$ python3 -q
>>> import numpy as np
>>> import numpy.linalg as la
>>> np.set_printoptions(precision=1, suppress=True, linewidth=100)
>>> E = np.array([[8.2, -5.7, 7.2],
...     [10.6, -5.6, 7.3],
...     [27.2, -5.8, -10.0],
...     [4.9, -15.5, 16.5],
...     [7.1, -3.7, 7.6],
...     [26.8, -5.8, -12.7],
...     [4.7, -18.4, 17.1],
...     [9.2, -5.7, 10.6],
...     [27.2, -4.1, -10.7],
...     [27.2, -5.3, -11.0],
...     [9.6, -3.0, 9.4],
...     [29.2, -6.4, -10.1],
...     [28.6, -6.3, -10.7],
...     [4.6, -17.5, 17.5],
...     [3.1, -19.2, 14.9],
...     [4.6, -17.6, 17.1],
...     [8.4, -4.6, 6.9],
...     [27.8, -3.1, -11.1],
...     [9.9, -4.8, 10.4],
...     [5.3, -15.7, 16.5],
...     [5.1, -17.8, 15.7]])
>>> vec = np.array([-2, -3, -2])
>>> rhs = E @ vec
>>> c, lr = np.zeros(3), 1 / la.norm(E, 2) ** 2
>>> for i in range(3):
...     c -= lr * E.T @ (E @ c - rhs)
...     if i % 1 == 0: print(i, round(la.norm(E @ c - rhs), 1))
... 
0 55.8
1 53.8
2 52.2
>>> c
array([-0.7, -0.2,  0.1])
>>> Ac = (E - E.mean(axis=0)) / E.std(axis=0)
>>> np.argwhere(np.abs(Ac) > 2)
array([], shape=(0, 2), dtype=int64)
>>> c = la.lstsq(np.delete(Ac, 2, axis=1), Ac[:, 2])[0]
>>> np.abs(c).argmax()
np.int64(0)
>>> c
array([-0.9, -0.1])
>>> arr = np.load("w.npy")
>>> arr
array([[ 0.1, -0.1, -0.5],
       [-2.4,  1. ,  2.3],
       [-0.9,  0.4,  0.7],
       [ 0. , -0.2, -0.8],
       [ 0.1, -0.1, -0.5],
       [-1.2,  0.3,  1.2],
       [ 2.1, -0.8, -2.5],
       [-2.3,  1.1,  2. ],
       [ 0.2,  0. ,  0. ],
       [-2.2,  1.2,  1.9],
       [ 1.5, -0.5, -0.9],
       [-5.7,  2.7,  6.1],
       [ 1.5, -0.4, -1.4],
       [ 0.5,  0. , -0.7],
       [ 1.7, -0.7, -1.6],
       [-1.6,  0.4,  0.9],
       [-4.1,  2. ,  4. ],
       [ 1.4,  0.1, -0.7]])
>>> cov = np.cov(arr, rowvar=False)
>>> np.round(np.median(arr, axis=0), 1) + 0
array([ 0. ,  0. , -0.2])
>>> np.round(la.eigvalsh(cov)[::-1], 1) + 0
array([9.8, 0.1, 0. ])
>>> np.argwhere(np.triu(np.abs(np.corrcoef(arr.T)) > 0.8, 1))
array([[0, 1],
       [0, 2],
       [1, 2]])
>>> np.polyfit(arr[:, 1], arr[:, 2], 1)
array([ 2.3, -0.3])
>>> cov.shape
(3, 3)
>>> np.round(np.corrcoef(arr[:, 1], arr[:, 2])[0, 1], 1)
np.float64(1.0)
